$ python3 -q
>>> import numpy as np
>>> import numpy.linalg as la
>>> np.set_printoptions(precision=3, suppress=True, linewidth=160)
>>> tidy = lambda a: np.round(a, 3) + 0
>>> f = np.array([2, -1, -1, -1, 0, -2, 1, 1, -2, 2, 0, -1, 0]) + 0.5
>>> X = np.outer(f, f) / (f @ f)
>>> tidy(X)
array([[ 0.269, -0.054, -0.054, -0.054,  0.054, -0.161,  0.161,  0.161, -0.161,  0.269,  0.054, -0.054,  0.054],
       [-0.054,  0.011,  0.011,  0.011, -0.011,  0.032, -0.032, -0.032,  0.032, -0.054, -0.011,  0.011, -0.011],
       [-0.054,  0.011,  0.011,  0.011, -0.011,  0.032, -0.032, -0.032,  0.032, -0.054, -0.011,  0.011, -0.011],
       [-0.054,  0.011,  0.011,  0.011, -0.011,  0.032, -0.032, -0.032,  0.032, -0.054, -0.011,  0.011, -0.011],
       [ 0.054, -0.011, -0.011, -0.011,  0.011, -0.032,  0.032,  0.032, -0.032,  0.054,  0.011, -0.011,  0.011],
       [-0.161,  0.032,  0.032,  0.032, -0.032,  0.097, -0.097, -0.097,  0.097, -0.161, -0.032,  0.032, -0.032],
       [ 0.161, -0.032, -0.032, -0.032,  0.032, -0.097,  0.097,  0.097, -0.097,  0.161,  0.032, -0.032,  0.032],
       [ 0.161, -0.032, -0.032, -0.032,  0.032, -0.097,  0.097,  0.097, -0.097,  0.161,  0.032, -0.032,  0.032],
       [-0.161,  0.032,  0.032,  0.032, -0.032,  0.097, -0.097, -0.097,  0.097, -0.161, -0.032,  0.032, -0.032],
       [ 0.269, -0.054, -0.054, -0.054,  0.054, -0.161,  0.161,  0.161, -0.161,  0.269,  0.054, -0.054,  0.054],
       [ 0.054, -0.011, -0.011, -0.011,  0.011, -0.032,  0.032,  0.032, -0.032,  0.054,  0.011, -0.011,  0.011],
       [-0.054,  0.011,  0.011,  0.011, -0.011,  0.032, -0.032, -0.032,  0.032, -0.054, -0.011,  0.011, -0.011],
       [ 0.054, -0.011, -0.011, -0.011,  0.011, -0.032,  0.032,  0.032, -0.032,  0.054,  0.011, -0.011,  0.011]])
>>> # columns 1 and 2 are equal
>>> M2 = X / np.sqrt((X ** 2).mean(axis=1, keepdims=True))
>>> la.matrix_rank(X - X.mean(axis=1, keepdims=True))
np.int64(1)
>>> tidy(la.norm(M2, axis=1))
array([3.606, 3.606, 3.606, 3.606, 3.606, 3.606, 3.606, 3.606, 3.606, 3.606, 3.606, 3.606, 3.606])
>>> np.allclose(X[:-1].T @ la.lstsq(X[:-1].T, X[-1])[0], X[-1])
True
>>> np.abs(np.diag(la.qr(X)[1])) > 1e-9
array([ True, False, False, False, False, False, False, False, False, False, False, False, False])
>>> evals, evecs = la.eigh(X)
>>> vec = np.array([1, -2, 0, -1, 2, -1, -3, -2, -2, 0, 3, -3, -2])
>>> tidy(vec @ X @ vec / (vec @ vec)), tidy(evals[0]), evals[-1]
(np.float64(0.014), np.float64(0.0), np.float64(1.0))
>>> mat = np.load("block16.npy")
>>> mat
array([[ 0,  0,  0,  0,  0,  0,  0,  0, -3,  0,  0,  0],
       [ 0,  0, -3,  0,  0,  0,  0,  0,  0,  0,  0,  0],
       [ 0,  0,  0,  0,  0,  0,  0,  0,  0,  0,  0,  0],
       [ 0,  0,  0,  0,  0,  0,  0,  0,  0,  0,  3,  0],
       [ 0,  0,  0,  0,  0,  5,  0,  0,  0,  0,  0,  0],
       [ 2,  0,  0,  0,  0,  0,  0,  0,  0,  0,  0,  0],
       [ 0,  0,  0,  0,  0,  0,  0,  0,  0,  0,  0,  0],
       [ 0,  0,  0,  0,  0,  0,  0,  0,  0, -1,  0,  0],
       [ 0,  0,  0,  0,  1,  0,  0,  0,  0,  0,  0,  0],
       [ 0,  5,  0,  0,  0,  0,  0,  0,  0,  0,  0,  0],
       [ 0,  0,  0,  0,  0,  0,  0,  0,  0,  0,  0, -3],
       [ 0,  0,  0,  0,  0,  0,  3,  0,  0,  0,  0,  0]])
>>> # rows 2 and 6 are equal
>>> tidy(la.pinv(mat))
array([[ 0.   ,  0.   ,  0.   ,  0.   ,  0.   ,  0.5  ,  0.   ,  0.   ,  0.   ,  0.   ,  0.   ,  0.   ],
       [ 0.   ,  0.   ,  0.   ,  0.   ,  0.   ,  0.   ,  0.   ,  0.   ,  0.   ,  0.2  ,  0.   ,  0.   ],
       [ 0.   , -0.333,  0.   ,  0.   ,  0.   ,  0.   ,  0.   ,  0.   ,  0.   ,  0.   ,  0.   ,  0.   ],
       [ 0.   ,  0.   ,  0.   ,  0.   ,  0.   ,  0.   ,  0.   ,  0.   ,  0.   ,  0.   ,  0.   ,  0.   ],
       [ 0.   ,  0.   ,  0.   ,  0.   ,  0.   ,  0.   ,  0.   ,  0.   ,  1.   ,  0.   ,  0.   ,  0.   ],
       [ 0.   ,  0.   ,  0.   ,  0.   ,  0.2  ,  0.   ,  0.   ,  0.   ,  0.   ,  0.   ,  0.   ,  0.   ],
       [ 0.   ,  0.   ,  0.   ,  0.   ,  0.   ,  0.   ,  0.   ,  0.   ,  0.   ,  0.   ,  0.   ,  0.333],
       [ 0.   ,  0.   ,  0.   ,  0.   ,  0.   ,  0.   ,  0.   ,  0.   ,  0.   ,  0.   ,  0.   ,  0.   ],
       [-0.333,  0.   ,  0.   ,  0.   ,  0.   ,  0.   ,  0.   ,  0.   ,  0.   ,  0.   ,  0.   ,  0.   ],
       [ 0.   ,  0.   ,  0.   ,  0.   ,  0.   ,  0.   ,  0.   , -1.   ,  0.   ,  0.   ,  0.   ,  0.   ],
       [ 0.   ,  0.   ,  0.   ,  0.333,  0.   ,  0.   ,  0.   ,  0.   ,  0.   ,  0.   ,  0.   ,  0.   ],
       [ 0.   ,  0.   ,  0.   ,  0.   ,  0.   ,  0.   ,  0.   ,  0.   ,  0.   ,  0.   , -0.333,  0.   ]])
>>> tidy(la.svd(mat, compute_uv=False))
array([5., 5., 3., 3., 3., 3., 3., 2., 1., 1., 0., 0.])
>>> mat[:, 8] @ mat[:, 7]
np.int64(0)
>>> mat @ mat.T
array([[ 9,  0,  0,  0,  0,  0,  0,  0,  0,  0,  0,  0],
       [ 0,  9,  0,  0,  0,  0,  0,  0,  0,  0,  0,  0],
       [ 0,  0,  0,  0,  0,  0,  0,  0,  0,  0,  0,  0],
       [ 0,  0,  0,  9,  0,  0,  0,  0,  0,  0,  0,  0],
       [ 0,  0,  0,  0, 25,  0,  0,  0,  0,  0,  0,  0],
       [ 0,  0,  0,  0,  0,  4,  0,  0,  0,  0,  0,  0],
       [ 0,  0,  0,  0,  0,  0,  0,  0,  0,  0,  0,  0],
       [ 0,  0,  0,  0,  0,  0,  0,  1,  0,  0,  0,  0],
       [ 0,  0,  0,  0,  0,  0,  0,  0,  1,  0,  0,  0],
       [ 0,  0,  0,  0,  0,  0,  0,  0,  0, 25,  0,  0],
       [ 0,  0,  0,  0,  0,  0,  0,  0,  0,  0,  9,  0],
       [ 0,  0,  0,  0,  0,  0,  0,  0,  0,  0,  0,  9]])
